$ ipython --no-banner

In [1]: import numpy as np

In [2]: np.set_printoptions(precision=1, suppress=True, linewidth=140)

In [3]: F = np.tril(np.array([[-8, -7, -3, -4, -3, -2],
   ...:     [8, 1, 2, 3, -7, -4],
   ...:     [3, 5, 3, -2, -8, -1],
   ...:     [7, -7, 6, -6, -4, 5],
   ...:     [-7, -2, -6, 8, -8, -1],
   ...:     [-8, 2, -6, 7, -1, 2]]), -1) + np.eye(6, dtype=int)

In [4]: F
Out[4]: 
array([[ 1,  0,  0,  0,  0,  0],
       [ 8,  1,  0,  0,  0,  0],
       [ 3,  5,  1,  0,  0,  0],
       [ 7, -7,  6,  1,  0,  0],
       [-7, -2, -6,  8,  1,  0],
       [-8,  2, -6,  7, -1,  1]])

In [5]: blk = np.stack([F, 3 * F, F[::-1]])

In [6]: np.einsum("bij,cij->bc", blk, blk)
Out[6]: 
array([[ 545, 1635, -148],
       [1635, 4905, -444],
       [-148, -444,  545]])

In [7]: blk.sum(axis=0)
Out[7]: 
array([[ -4,   2,  -6,   7,  -1,   1],
       [ 25,   2,  -6,   8,   1,   0],
       [ 19,  13,  10,   1,   0,   0],
       [ 31, -23,  25,   4,   0,   0],
       [-20,  -7, -24,  32,   4,   0],
       [-31,   8, -24,  28,  -4,   4]])

In [8]: np.linalg.matrix_rank(blk.reshape(3, -1))
Out[8]: np.int64(2)

In [9]: np.linalg.det(blk)
Out[9]: array([  1., 729.,  -1.])

In [10]: np.linalg.matrix_rank(blk)
Out[10]: array([6, 6, 6])

In [11]: blk.shape
Out[11]: (3, 6, 6)

In [12]: np.linalg.matrix_rank(F - F[0, 0] * np.eye(6))
Out[12]: np.int64(5)

In [13]: F @ F
Out[13]: 
array([[  1,   0,   0,   0,   0,   0],
       [ 16,   1,   0,   0,   0,   0],
       [ 46,  10,   1,   0,   0,   0],
       [-24,  16,  12,   1,   0,   0],
       [  8, -90,  36,  16,   1,   0],
       [ 38, -73,  36,   6,  -2,   1]])

In [14]: out = np.array([[-2, -3, 3, -3, -2, -3, 2],
    ...:     [0, 3, 2, 0, 2, -2, 1],
    ...:     [-1, 2, 2, 1, 0, -1, 0],
    ...:     [-2, 2, -1, -3, -2, 1, -3],
    ...:     [-2, -1, 2, 3, 1, 3, 3],
    ...:     [-2, -3, 3, -2, 0, -3, -3],
    ...:     [1, -2, -2, 2, -2, -1, -2]])

In [15]: mat = out - out.T

In [16]: mat
Out[16]: 
array([[ 0, -3,  4, -1,  0, -1,  1],
       [ 3,  0,  0, -2,  3,  1,  3],
       [-4,  0,  0,  2, -2, -4,  2],
       [ 1,  2, -2,  0, -5,  3, -5],
       [ 0, -3,  2,  5,  0,  3,  5],
       [ 1, -1,  4, -3, -3,  0, -2],
       [-1, -3, -2,  5, -5,  2,  0]])

In [17]: vec = np.array([8, 1, 3, 5, 9, 1, 0])

In [18]: np.round(np.linalg.eigvals(mat).real, 1) + 0
Out[18]: array([0., 0., 0., 0., 0., 0., 0.])

In [19]: np.round(np.linalg.det(mat), 1)
Out[19]: np.float64(-0.0)

In [20]: vec @ mat @ vec
Out[20]: np.int64(0)

In [21]: np.round(np.linalg.svd(mat, compute_uv=False), 1) + 0
Out[21]: array([10.8, 10.8,  7.4,  7.4,  2.1,  2.1,  0. ])

In [22]: O = np.linalg.solve(np.eye(7) - mat, np.eye(7) + mat)

In [23]: np.round(O @ O.T, 1) + 0
Out[23]: 
array([[1., 0., 0., 0., 0., 0., 0.],
       [0., 1., 0., 0., 0., 0., 0.],
       [0., 0., 1., 0., 0., 0., 0.],
       [0., 0., 0., 1., 0., 0., 0.],
       [0., 0., 0., 0., 1., 0., 0.],
       [0., 0., 0., 0., 0., 1., 0.],
       [0., 0., 0., 0., 0., 0., 1.]])

In [24]: (mat - mat.T) / 2
Out[24]: 
array([[ 0., -3.,  4., -1.,  0., -1.,  1.],
       [ 3.,  0.,  0., -2.,  3.,  1.,  3.],
       [-4.,  0.,  0.,  2., -2., -4.,  2.],
       [ 1.,  2., -2.,  0., -5.,  3., -5.],
       [ 0., -3.,  2.,  5.,  0.,  3.,  5.],
       [ 1., -1.,  4., -3., -3.,  0., -2.],
       [-1., -3., -2.,  5., -5.,  2.,  0.]])

In [25]: np.allclose(mat, mat.T)
Out[25]: False

In [26]: np.round(np.sort(np.abs(np.linalg.eigvals(mat))), 1) + 0
Out[26]: array([ 0. ,  2.1,  2.1,  7.4,  7.4, 10.8, 10.8])

In [27]: np.trace(mat)
Out[27]: np.int64(0)

In [28]: mat @ mat
Out[28]: 
array([[-28,  -4,  -4,  22, -14, -20,   6],
       [ -4, -32,  20,  24,  -8,   6,  26],
       [ -4,  20, -44,  16,  -8,   8, -16],
       [ 22,  24,  16, -68,  26, -16, -28],
       [-14,  -8,  -8,  26, -72,  14, -36],
       [-20,   6,   8, -16,  14, -40,   6],
       [  6,  26, -16, -28, -36,   6, -68]])

In [29]: np.allclose(mat @ mat.T, mat.T @ mat)
Out[29]: True

In [30]: np.round(np.linalg.det(mat), 1)
Out[30]: np.float64(-0.0)

In [31]: round(np.abs(np.linalg.eigvals(mat)).max(), 1)
Out[31]: np.float64(10.8)

In [32]: X = np.array([[-3, -1, 0, 2, 2, 2, -2],
    ...:     [-3, -2, -2, -2, -3, 2, -2],
    ...:     [0, 3, 1, -1, 1, 2, 3],
    ...:     [1, -1, 2, 0, 1, 1, -2],
    ...:     [2, -3, 3, -3, 0, -3, -1],
    ...:     [0, 3, 0, -3, -1, -3, -1],
    ...:     [1, 1, 2, -1, -1, -2, -1],
    ...:     [0, 0, 1, -2, -2, -3, -3],
    ...:     [-2, -1, -1, 1, -3, 3, 3]])

In [33]: proj = X @ np.linalg.solve(X.T @ X, X.T)

In [34]: np.diag(proj)
Out[34]: array([1. , 0.9, 0.9, 0.8, 1. , 0.6, 0.5, 0.5, 0.9])

In [35]: np.allclose(proj @ proj, proj)
Out[35]: True

In [36]: np.linalg.matrix_rank(np.eye(9) - proj)
Out[36]: np.int64(2)

In [37]: np.trace(proj)
Out[37]: np.float64(7.0)

In [38]: O, V = np.linalg.qr(X[:, :6])[0], np.linalg.qr(X[:, 6:])[0]

In [39]: sig = np.linalg.svd(O.T @ V, compute_uv=False)

In [40]: sig
Out[40]: array([0.8])

In [41]: np.degrees(np.arccos(sig.clip(0, 1)))
Out[41]: array([36.7])

In [42]: th = np.radians(180)

In [43]: R = np.eye(7)

In [44]: R[6, 6] = R[4, 4] = np.cos(th)

In [45]: R[6, 4], R[4, 6] = -np.sin(th), np.sin(th)

In [46]: R.round(1) + 0
Out[46]: 
array([[ 1.,  0.,  0.,  0.,  0.,  0.,  0.],
       [ 0.,  1.,  0.,  0.,  0.,  0.,  0.],
       [ 0.,  0.,  1.,  0.,  0.,  0.,  0.],
       [ 0.,  0.,  0.,  1.,  0.,  0.,  0.],
       [ 0.,  0.,  0.,  0., -1.,  0.,  0.],
       [ 0.,  0.,  0.,  0.,  0.,  1.,  0.],
       [ 0.,  0.,  0.,  0.,  0.,  0., -1.]])

In [47]: out = X @ R.T

In [48]: np.allclose(X @ X.T, out @ out.T)
Out[48]: True

In [49]: out.round(1) + 0
Out[49]: 
array([[-3., -1.,  0.,  2., -2.,  2.,  2.],
       [-3., -2., -2., -2.,  3.,  2.,  2.],
       [ 0.,  3.,  1., -1., -1.,  2., -3.],
       [ 1., -1.,  2.,  0., -1.,  1.,  2.],
       [ 2., -3.,  3., -3.,  0., -3.,  1.],
       [ 0.,  3.,  0., -3.,  1., -3.,  1.],
       [ 1.,  1.,  2., -1.,  1., -2.,  1.],
       [ 0.,  0.,  1., -2.,  2., -3.,  3.],
       [-2., -1., -1.,  1.,  3.,  3., -3.]])

In [50]: np.round(np.linalg.det(R), 1), np.trace(R)
Out[50]: (np.float64(1.0), np.float64(3.0))

In [51]: feats = np.load("arr.npy")

In [52]: feats
Out[52]: 
array([[4., 1., 1., 1., 1., 1., 1., 1., 1., 1., 1., 1.],
       [1., 4., 1., 1., 1., 1., 1., 1., 1., 1., 1., 1.],
       [1., 1., 4., 1., 1., 1., 1., 1., 1., 1., 1., 1.],
       [1., 1., 1., 4., 1., 1., 1., 1., 1., 1., 1., 1.],
       [1., 1., 1., 1., 4., 1., 1., 1., 1., 1., 1., 1.],
       [1., 1., 1., 1., 1., 4., 1., 1., 1., 1., 1., 1.],
       [1., 1., 1., 1., 1., 1., 4., 1., 1., 1., 1., 1.],
       [1., 1., 1., 1., 1., 1., 1., 4., 1., 1., 1., 1.],
       [1., 1., 1., 1., 1., 1., 1., 1., 4., 1., 1., 1.],
       [1., 1., 1., 1., 1., 1., 1., 1., 1., 4., 1., 1.],
       [1., 1., 1., 1., 1., 1., 1., 1., 1., 1., 4., 1.],
       [1., 1., 1., 1., 1., 1., 1., 1., 1., 1., 1., 4.]])

In [53]: rng = np.random.default_rng(4994)

In [54]: z = rng.permutation(12)

In [55]: z
Out[55]: array([ 2,  5, 11, 10,  3,  0,  6,  4,  7,  9,  8,  1])

In [56]: out = feats[z][:, z]

In [57]: out
Out[57]: 
array([[4., 1., 1., 1., 1., 1., 1., 1., 1., 1., 1., 1.],
       [1., 4., 1., 1., 1., 1., 1., 1., 1., 1., 1., 1.],
       [1., 1., 4., 1., 1., 1., 1., 1., 1., 1., 1., 1.],
       [1., 1., 1., 4., 1., 1., 1., 1., 1., 1., 1., 1.],
       [1., 1., 1., 1., 4., 1., 1., 1., 1., 1., 1., 1.],
       [1., 1., 1., 1., 1., 4., 1., 1., 1., 1., 1., 1.],
       [1., 1., 1., 1., 1., 1., 4., 1., 1., 1., 1., 1.],
       [1., 1., 1., 1., 1., 1., 1., 4., 1., 1., 1., 1.],
       [1., 1., 1., 1., 1., 1., 1., 1., 4., 1., 1., 1.],
       [1., 1., 1., 1., 1., 1., 1., 1., 1., 4., 1., 1.],
       [1., 1., 1., 1., 1., 1., 1., 1., 1., 1., 4., 1.],
       [1., 1., 1., 1., 1., 1., 1., 1., 1., 1., 1., 4.]])

In [58]: np.diag(out)
Out[58]: array([4., 4., 4., 4., 4., 4., 4., 4., 4., 4., 4., 4.])

In [59]: np.sort(np.abs(np.linalg.eigvals(out)))
Out[59]: array([ 3.,  3.,  3.,  3.,  3.,  3.,  3.,  3.,  3.,  3.,  3., 15.])

In [60]: evals, V = np.linalg.eigh(feats)

In [61]: vec = np.array([-1, 0, -3, 2, 0, 3, 1, 0, -2, 0, -1, -3])

In [62]: V * np.abs(evals) @ V.T
Out[62]: 
array([[4., 1., 1., 1., 1., 1., 1., 1., 1., 1., 1., 1.],
       [1., 4., 1., 1., 1., 1., 1., 1., 1., 1., 1., 1.],
       [1., 1., 4., 1., 1., 1., 1., 1., 1., 1., 1., 1.],
       [1., 1., 1., 4., 1., 1., 1., 1., 1., 1., 1., 1.],
       [1., 1., 1., 1., 4., 1., 1., 1., 1., 1., 1., 1.],
       [1., 1., 1., 1., 1., 4., 1., 1., 1., 1., 1., 1.],
       [1., 1., 1., 1., 1., 1., 4., 1., 1., 1., 1., 1.],
       [1., 1., 1., 1., 1., 1., 1., 4., 1., 1., 1., 1.],
       [1., 1., 1., 1., 1., 1., 1., 1., 4., 1., 1., 1.],
       [1., 1., 1., 1., 1., 1., 1., 1., 1., 4., 1., 1.],
       [1., 1., 1., 1., 1., 1., 1., 1., 1., 1., 4., 1.],
       [1., 1., 1., 1., 1., 1., 1., 1., 1., 1., 1., 4.]])

In [63]: np.linalg.eigvalsh(feats[1:, 1:])
Out[63]: array([ 3.,  3.,  3.,  3.,  3.,  3.,  3.,  3.,  3.,  3., 14.])

In [64]: np.abs(feats).sum(axis=1).max(), round(float(np.abs(evals).max()), 1)
Out[64]: (np.float64(15.0), 15.0)

In [65]: V * np.sqrt(evals) @ V.T
Out[65]: 
array([[1.9, 0.2, 0.2, 0.2, 0.2, 0.2, 0.2, 0.2, 0.2, 0.2, 0.2, 0.2],
       [0.2, 1.9, 0.2, 0.2, 0.2, 0.2, 0.2, 0.2, 0.2, 0.2, 0.2, 0.2],
       [0.2, 0.2, 1.9, 0.2, 0.2, 0.2, 0.2, 0.2, 0.2, 0.2, 0.2, 0.2],
       [0.2, 0.2, 0.2, 1.9, 0.2, 0.2, 0.2, 0.2, 0.2, 0.2, 0.2, 0.2],
       [0.2, 0.2, 0.2, 0.2, 1.9, 0.2, 0.2, 0.2, 0.2, 0.2, 0.2, 0.2],
       [0.2, 0.2, 0.2, 0.2, 0.2, 1.9, 0.2, 0.2, 0.2, 0.2, 0.2, 0.2],
       [0.2, 0.2, 0.2, 0.2, 0.2, 0.2, 1.9, 0.2, 0.2, 0.2, 0.2, 0.2],
       [0.2, 0.2, 0.2, 0.2, 0.2, 0.2, 0.2, 1.9, 0.2, 0.2, 0.2, 0.2],
       [0.2, 0.2, 0.2, 0.2, 0.2, 0.2, 0.2, 0.2, 1.9, 0.2, 0.2, 0.2],
       [0.2, 0.2, 0.2, 0.2, 0.2, 0.2, 0.2, 0.2, 0.2, 1.9, 0.2, 0.2],
       [0.2, 0.2, 0.2, 0.2, 0.2, 0.2, 0.2, 0.2, 0.2, 0.2, 1.9, 0.2],
       [0.2, 0.2, 0.2, 0.2, 0.2, 0.2, 0.2, 0.2, 0.2, 0.2, 0.2, 1.9]])
